In [1]: import numpy as np

In [2]: np.set_printoptions(precision=1, suppress=True, linewidth=200)

In [3]: rd = lambda a: np.round(a, 1) + 0

In [4]: mat = np.loadtxt("test6.csv", delimiter=",")

In [5]: rd(mat)
Out[5]: 
array([[-0.2,  0.2, -0.8,  0. ,  0.5, -0.1, -0.1,  0.2],
       [ 0.8, -0.2, -0.2,  0. , -0.1,  0. ,  0.1,  0.6],
       [ 0.3,  0.4,  0.2, -0.8,  0.3,  0. ,  0. , -0.2],
       [-0.1,  0. ,  0.5,  0.2,  0.7,  0. ,  0.3,  0.3],
       [-0.2,  0.2,  0.1, -0.1, -0.1,  0.6, -0.4,  0.6],
       [ 0.1,  0.3,  0.3,  0.2,  0. , -0.7, -0.6,  0.2],
       [ 0.3,  0.7, -0.1,  0.5,  0. ,  0.3,  0.1, -0.2],
       [-0.3,  0.4,  0.1, -0.2, -0.4, -0.3,  0.6,  0.4]])

In [6]: # orthonormal columns

In [7]: rd(np.linalg.norm(mat[7] - mat[3]))
Out[7]: np.float64(1.4)

In [8]: rd(np.linalg.norm(mat, 2))
Out[8]: np.float64(1.0)

In [9]: rd(np.linalg.norm(mat, 1)), rd(np.linalg.norm(mat, np.inf))
Out[9]: (np.float64(2.6), np.float64(2.6))

In [10]: rd(np.linalg.norm(mat[7], 1)), rd(np.linalg.norm(mat[7], np.inf))
Out[10]: (np.float64(2.6), np.float64(0.6))

In [11]: rd(np.linalg.norm(mat, axis=0))
Out[11]: array([1., 1., 1., 1., 1., 1., 1., 1.])

In [12]: x = np.array([1, 2, -1, -1, 1, 0, -1, -2])

In [13]: rd(np.abs(np.linalg.eigvals(mat)))
Out[13]: array([1., 1., 1., 1., 1., 1., 1., 1.])

In [14]: rd(np.sort(np.abs(np.degrees(np.angle(np.linalg.eigvals(mat))))))
Out[14]: array([  0. ,  65.1,  65.1,  84.4,  84.4, 138.2, 138.2, 180. ])

In [15]: 8 - np.linalg.matrix_rank(mat - np.eye(8), tol=1e-8)
Out[15]: np.int64(1)

In [16]: rd(np.linalg.norm(x)), rd(np.linalg.norm(mat @ x))
Out[16]: (np.float64(3.6), np.float64(3.6))

In [17]: [p for p in range(1, 25) if np.allclose(np.linalg.matrix_power(mat, p), np.eye(8))]
Out[17]: []

In [18]: rng = np.random.default_rng(264871)

In [19]: A2 = mat + rng.integers(-2, 3, (8, 1)) @ rng.integers(-2, 3, (1, 8))

In [20]: rd(A2)
Out[20]: 
array([[ 1.8, -0.8, -0.8,  1. , -0.5,  1.9, -1.1,  2.2],
       [ 0.8, -0.2, -0.2,  0. , -0.1,  0. ,  0.1,  0.6],
       [-3.7,  2.4,  0.2, -2.8,  2.3, -4. ,  2. , -4.2],
       [-2.1,  1. ,  0.5, -0.8,  1.7, -2. ,  1.3, -1.7],
       [-2.2,  1.2,  0.1, -1.1,  0.9, -1.4,  0.6, -1.4],
       [ 2.1, -0.7,  0.3,  1.2, -1. ,  1.3, -1.6,  2.2],
       [-1.7,  1.7, -0.1, -0.5,  1. , -1.7,  1.1, -2.2],
       [-0.3,  0.4,  0.1, -0.2, -0.4, -0.3,  0.6,  0.4]])

In [21]: np.abs(A2 - mat).sum(axis=1)
Out[21]: array([10.,  0., 20., 10., 10., 10., 10.,  0.])

In [22]: rd(A2 - mat)
Out[22]: 
array([[ 2., -1.,  0.,  1., -1.,  2., -1.,  2.],
       [ 0.,  0.,  0.,  0.,  0.,  0.,  0.,  0.],
       [-4.,  2.,  0., -2.,  2., -4.,  2., -4.],
       [-2.,  1.,  0., -1.,  1., -2.,  1., -2.],
       [-2.,  1.,  0., -1.,  1., -2.,  1., -2.],
       [ 2., -1.,  0.,  1., -1.,  2., -1.,  2.],
       [-2.,  1.,  0., -1.,  1., -2.,  1., -2.],
       [ 0.,  0.,  0.,  0.,  0.,  0.,  0.,  0.]])

In [23]: rd(np.linalg.svd(A2 - mat, compute_uv=False))
Out[23]: array([12.,  0.,  0.,  0.,  0.,  0.,  0.,  0.])

In [24]: rd(np.linalg.norm(mat, axis=0))
Out[24]: array([1., 1., 1., 1., 1., 1., 1., 1.])

In [25]: rd(mat[:, 1] @ mat[:, 6])
Out[25]: np.float64(0.0)

In [26]: rd(np.linalg.svd(mat, compute_uv=False))
Out[26]: array([1., 1., 1., 1., 1., 1., 1., 1.])

In [27]: rd(mat @ mat.T)
Out[27]: 
array([[1., 0., 0., 0., 0., 0., 0., 0.],
       [0., 1., 0., 0., 0., 0., 0., 0.],
       [0., 0., 1., 0., 0., 0., 0., 0.],
       [0., 0., 0., 1., 0., 0., 0., 0.],
       [0., 0., 0., 0., 1., 0., 0., 0.],
       [0., 0., 0., 0., 0., 1., 0., 0.],
       [0., 0., 0., 0., 0., 0., 1., 0.],
       [0., 0., 0., 0., 0., 0., 0., 1.]])

In [28]: x = np.array([5, 5, 4, 2, 2, 5, 2, 4])

In [29]: rd(mat @ x)
Out[29]: array([-2.3,  4. ,  2.6,  5.4,  4.1, -0.7,  6.7,  0.7])

In [30]: np.linalg.norm(mat @ x) <= np.linalg.norm(mat, 2) * np.linalg.norm(x) + 1e-9
Out[30]: np.True_

In [31]: rd(np.einsum("ij,j->i", mat, x))
Out[31]: array([-2.3,  4. ,  2.6,  5.4,  4.1, -0.7,  6.7,  0.7])

In [32]: (mat @ x).argmax()
Out[32]: np.int64(6)

In [33]: K = np.load("arr.npy")

In [34]: K
Out[34]: 
array([[ -7.3,  -7.8, -14.3,  -3.4,   8.4,  -0.8],
       [-10.5,  -6.5, -11.5,  -4.2,  -8.9,   4.2],
       [ -9.7, -12.4,  -8.2,  -5.7,  -3.4,  -6.3],
       [-11.8,   1.9,  -0.4,  -8.2,   9.7,   9.8],
       [-13.5,   2.5,   1.7,  -2.1,  13.7,  -3.9],
       [  4.4,  -6.6,   6.6,  -1. ,  17.1,   0.6],
       [-12.3,  13.1,   6. ,  -3.8,  -0.1,   5.2],
       [  4.5,  -9. ,  14.9,  -5.6,  -3.5,  -5.7],
       [ 13.8, -11.4,  -1.3,  -2.9,  -1.2,  -8.2],
       [ 10.3,  -1.4,   7.8,   4.3,  -2.2, -14.4],
       [  1.5, -13.9,  -9.1,  -4. ,   7.7,  -6.7],
       [ 12.6,   6.3,   9.1,  -4.9,  -5. ,   8.3],
       [-15.3,   6.6,  -9.6,  -0.1,  -5. ,  -2.4],
       [-11.5,  -9.4,  -2.4,   2.5,   0.7,  13. ],
       [-17.8,  -0.5,  -1.5,   8.4,   1.6,  -2.7],
       [  3.4,  -6.1, -14. ,   1.2,  10.6,   6.3],
       [  0.8,  15.7,  -7. ,   4.6,  -5.8,  -7. ],
       [ -8.3,   4.6,  14.1,  -1.3,   6.7,  -8.1],
       [ -1.4,   5.8,  -7.2,  -8.4, -14.8,   4.8],
       [  1.6,   4.9,  -3.5,  11.2,  10.8, -10.9],
       [-10.5,  -2.2,  -4.1,  -0.9,   2.9, -16.1],
       [ -0.7,   2.6,   9.5,  12. , -11.1,   5.9],
       [ -3.6, -10.5,  16.1,  -4. ,  -0.7,  -0.1],
       [ 13.1,  -4.4,   3.6,  -7.6,   3.4, -11.3],
       [  5.5,  -4.5,   4.4,   4.9, -10. , -14.4],
       [ 10.4,  -1.4,   6.3,  15.5,  -1.6,  -2.6],
       [  2.8,   3.1,   0.9, -12.8,   9. , -11.7],
       [ -5.1,  -4.4, -16.5,  -7.3,   5.2,  -1.4],
       [ 14.5,   4.2,   1.2, -12.1,  -4.4,  -2.4],
       [ -6.3,   3.3,  -3.9,  -8.7, -15.7,   3.4],
       [  6. ,  -8.9,  -7. ,  -6. ,  12.1,  -7.4],
       [ -1.3,  -5.1,  -2.8,  11.5,  10.5,  11. ],
       [ -7.6,  12.6,  10.8,   5.8,   3.8,   4.3],
       [  8.4,   5.8,  -9.6, -10.5,  -7.7,  -5.9],
       [ -2.2,   2.1,   8.8,  -4.4,  16.9,  -3.1],
       [  0.4,   5. ,   7.8,  -5.3,  -2.9,  16.6],
       [  9.9,   6. ,  -2.6,  -7. ,  -4.1,  13.9]])

In [35]: O, R = np.linalg.qr(K)

In [36]: rd(O.T @ O)
Out[36]: 
array([[1., 0., 0., 0., 0., 0.],
       [0., 1., 0., 0., 0., 0.],
       [0., 0., 1., 0., 0., 0.],
       [0., 0., 0., 1., 0., 0.],
       [0., 0., 0., 0., 1., 0.],
       [0., 0., 0., 0., 0., 1.]])

In [37]: O.shape, R.shape
Out[37]: ((37, 6), (6, 6))

In [38]: rd(R)
Out[38]: 
array([[ 54.6,  -3.5,   9.3,  -3.4,  -6.2,  -8.4],
       [  0. ,  44.7,   9.9,   2.1, -12.5,   8.8],
       [  0. ,   0. ,  50. ,   7.8,   3.7,   0.3],
       [  0. ,   0. ,   0. ,  42.4,   1.2,   0. ],
       [  0. ,   0. ,   0. ,   0. , -49.4,   5.9],
       [  0. ,   0. ,   0. ,   0. ,   0. , -49.1]])

In [39]: rd(np.trace(O @ O.T))
Out[39]: np.float64(6.0)

In [40]: A2 = np.array([[-2, 9],
    ...:     [-6, 8],
    ...:     [1, 3],
    ...:     [2, -4],
    ...:     [7, -2],
    ...:     [-9, -5],
    ...:     [2, -8],
    ...:     [-9, 6]])

In [41]: np.linalg.matrix_rank(mat @ A2)
Out[41]: np.int64(2)

In [42]: rd(np.einsum("ik,kj->ij", mat, A2))
Out[42]: 
array([[  0.7,  -0.6],
       [ -5.5,   7.2],
       [ -1.1,   8.2],
       [  3.8,  -2.6],
       [-13. ,   4.5],
       [  2.1,  11.9],
       [ -4.7,   3. ],
       [ -4.1,   0.5]])

In [43]: rd(np.einsum("ik,kj->ji", mat, A2))
Out[43]: 
array([[  0.7,  -5.5,  -1.1,   3.8, -13. ,   2.1,  -4.7,  -4.1],
       [ -0.6,   7.2,   8.2,  -2.6,   4.5,  11.9,   3. ,   0.5]])

In [44]: rd(mat @ A2)
Out[44]: 
array([[  0.7,  -0.6],
       [ -5.5,   7.2],
       [ -1.1,   8.2],
       [  3.8,  -2.6],
       [-13. ,   4.5],
       [  2.1,  11.9],
       [ -4.7,   3. ],
       [ -4.1,   0.5]])

In [45]: def softmax(z):
    ...:     e = np.exp(z - z.max(axis=-1, keepdims=True))
    ...:     return e / e.sum(axis=-1, keepdims=True)
    ...: 

In [46]: rd(softmax(mat[0]))
Out[46]: array([0.1, 0.2, 0.1, 0.1, 0.2, 0.1, 0.1, 0.2])

In [47]: rd(softmax(mat).sum(axis=1))
Out[47]: array([1., 1., 1., 1., 1., 1., 1., 1.])

In [48]: scores = mat @ mat.T / np.sqrt(8)

In [49]: rd(softmax(scores + np.triu(np.full(scores.shape, -np.inf), 1)))
Out[49]: 
array([[1. , 0. , 0. , 0. , 0. , 0. , 0. , 0. ],
       [0.4, 0.6, 0. , 0. , 0. , 0. , 0. , 0. ],
       [0.3, 0.3, 0.4, 0. , 0. , 0. , 0. , 0. ],
       [0.2, 0.2, 0.2, 0.3, 0. , 0. , 0. , 0. ],
       [0.2, 0.2, 0.2, 0.2, 0.3, 0. , 0. , 0. ],
       [0.2, 0.2, 0.2, 0.2, 0.2, 0.2, 0. , 0. ],
       [0.1, 0.1, 0.1, 0.1, 0.1, 0.1, 0.2, 0. ],
       [0.1, 0.1, 0.1, 0.1, 0.1, 0.1, 0.1, 0.2]])

In [50]: proj = K @ np.linalg.solve(K.T @ K, K.T)

In [51]: np.allclose(proj @ proj, proj)
Out[51]: True

In [52]: rd(proj @ K[:, 5])
Out[52]: 
array([ -0.8,   4.2,  -6.3,   9.8,  -3.9,   0.6,   5.2,  -5.7,  -8.2, -14.4,  -6.7,   8.3,  -2.4,  13. ,  -2.7,   6.3,  -7. ,  -8.1,   4.8, -10.9, -16.1,   5.9,  -0.1, -11.3, -14.4,  -2.6, -11.7,
        -1.4,  -2.4,   3.4,  -7.4,  11. ,   4.3,  -5.9,  -3.1,  16.6,  13.9])

In [53]: rd(np.diag(proj))
Out[53]: array([0.1, 0.2, 0.2, 0.2, 0.1, 0.2, 0.2, 0.2, 0.1, 0.1, 0.1, 0.1, 0.1, 0.2, 0.1, 0.2, 0.2, 0.2, 0.1, 0.2, 0.2, 0.2, 0.2, 0.1, 0.2, 0.2, 0.2, 0.1, 0.2, 0.2, 0.1, 0.2, 0.1, 0.2, 0.2, 0.2, 0.2])

In [54]: rd(np.trace(proj))
Out[54]: np.float64(6.0)

In [55]: J = np.load("dump.npy")

In [56]: J
Out[56]: 
array([[-9., -5.,  1., -4.],
       [12.,  8., -2.,  4.],
       [ 6.,  4.,  0.,  2.],
       [12.,  5.,  0.,  7.]])

In [57]: u, r1 = J[0], J[2]

In [58]: u @ r1
Out[58]: np.float64(-82.0)

In [59]: pr = (u @ r1) / (u @ u) * u

In [60]: np.outer(u, r1)
Out[60]: 
array([[-54., -36.,  -0., -18.],
       [-30., -20.,  -0., -10.],
       [  6.,   4.,   0.,   2.],
       [-24., -16.,  -0.,  -8.]])

In [61]: np.linalg.matrix_rank(np.outer(u, r1))
Out[61]: np.int64(1)

In [62]: rd(pr)
Out[62]: array([ 6. ,  3.3, -0.7,  2.7])

In [63]: rd((r1 - pr) @ u)
Out[63]: np.float64(0.0)

In [64]: F = np.loadtxt("run1.csv", delimiter=",")

In [65]: F
Out[65]: 
array([[ 0., -2.,  0.,  2., -1.,  0.],
       [ 0., -3., -1.,  2., -1.,  2.],
       [ 1., -4.,  1.,  3.,  0.,  0.],
       [ 1., -6.,  2.,  2., -2.,  2.],
       [ 0., -8.,  1.,  3., -2.,  2.],
       [ 1., -6.,  2.,  3., -1.,  1.],
       [ 0., -7.,  3.,  4., -2.,  1.],
       [-1., -6.,  4.,  2., -3.,  1.],
       [ 1., -7.,  2.,  0., -1.,  0.],
       [ 3., -6.,  1., -2.,  1.,  1.],
       [ 4., -6., -1., -1.,  3.,  0.],
       [ 5., -6., -1., -3.,  5., -1.]])

In [66]: D = np.linalg.norm(F[:, None] - F[None], axis=-1)

In [67]: rd(np.linalg.norm(F, axis=1))
Out[67]: array([3. , 4.4, 5.2, 7.3, 9.1, 7.2, 8.9, 8.2, 7.4, 7.2, 7.9, 9.8])

In [68]: rd(D[10])
Out[68]: array([7.6, 7.3, 6.5, 7.5, 8.3, 7.1, 9.2, 9.8, 6. , 3.3, 0. , 3.2])

In [69]: D.mean(axis=1).argmax()
Out[69]: np.int64(11)

In [70]: rd(np.linalg.norm(F - F.mean(axis=0), axis=1))
Out[70]: array([4.1, 3.9, 2.5, 2.4, 3.8, 2.2, 4.2, 4.6, 2.3, 4. , 5.4, 8.3])

In [71]: x = np.array([-1, 2, 2, 1, 0, 0])

In [72]: rhs = F @ x

In [73]: coef, lr = np.zeros(6), 1 / np.linalg.norm(F, 2) ** 2

In [74]: for i in range(150):
    ...:     coef -= lr * F.T @ (F @ coef - rhs)
    ...:     if i % 50 == 0: print(i, round(np.linalg.norm(F @ coef - rhs), 1))
    ...: 
0 16.7
50 2.2
100 1.3

In [75]: rd(coef)
Out[75]: array([-0.9,  1.9,  1.6,  0.9, -0.5, -0.5])

In [76]: rd(np.linalg.cond(F))
Out[76]: np.float64(25.6)

In [77]: basis = F[[10, 9]].astype(float)

In [78]: for _ in range(7):
    ...:     labels = np.linalg.norm(F[:, None] - basis, axis=-1).argmin(axis=1)
    ...:     basis = np.array([F[labels == j].mean(axis=0) for j in range(2)])
    ...: 

In [79]: labels
Out[79]: array([1, 1, 1, 1, 1, 1, 1, 1, 1, 0, 0, 0])

In [80]: np.abs(basis[1] - basis[0]).argmax()
Out[80]: np.int64(4)

In [81]: np.bincount(labels)
Out[81]: array([3, 9])

In [82]: A2 = np.array([[5, -2, 2, 0, 1, 0],
    ...:     [2, -2, -4, 1, -2, 1],
    ...:     [-1, 1, 4, 1, 5, 5],
    ...:     [-4, 3, 0, 4, -1, 2]])

In [83]: arr = A2.T @ A2

In [84]: arr
Out[84]: 
array([[ 46, -27,  -2, -15,   0, -11],
       [-27,  18,   8,  11,   4,   9],
       [ -2,   8,  36,   0,  30,  16],
       [-15,  11,   0,  18,  -1,  14],
       [  0,   4,  30,  -1,  31,  21],
       [-11,   9,  16,  14,  21,  30]])

In [85]: np.allclose(arr[:-1].T @ np.linalg.lstsq(arr[:-1].T, arr[-1])[0], arr[-1])
Out[85]: True

In [86]: feats = np.load("block3.npy")

In [87]: feats
Out[87]: 
array([[ 1,  1,  1,  1, -1, -1, -1, -1],
       [ 1, -1, -1,  1,  1, -1, -1,  1],
       [ 1,  1,  1,  1,  1,  1,  1,  1],
       [ 1, -1, -1,  1, -1,  1,  1, -1],
       [ 1,  1, -1, -1,  1,  1, -1, -1],
       [ 1, -1,  1, -1, -1,  1, -1,  1],
       [ 1,  1, -1, -1, -1, -1,  1,  1],
       [ 1, -1,  1, -1,  1, -1,  1, -1]])

In [88]: x = np.array([4, -3, 0, 1, -4, 1, -4, -2])

In [89]: rhs = feats @ x

In [90]: rhs
Out[90]: array([11,  5, -7, 11,  3, 13, -3, -1])

In [91]: rd(np.linalg.solve(feats, rhs + feats[:, 0]))
Out[91]: array([ 5., -3.,  0.,  1., -4.,  1., -4., -2.])
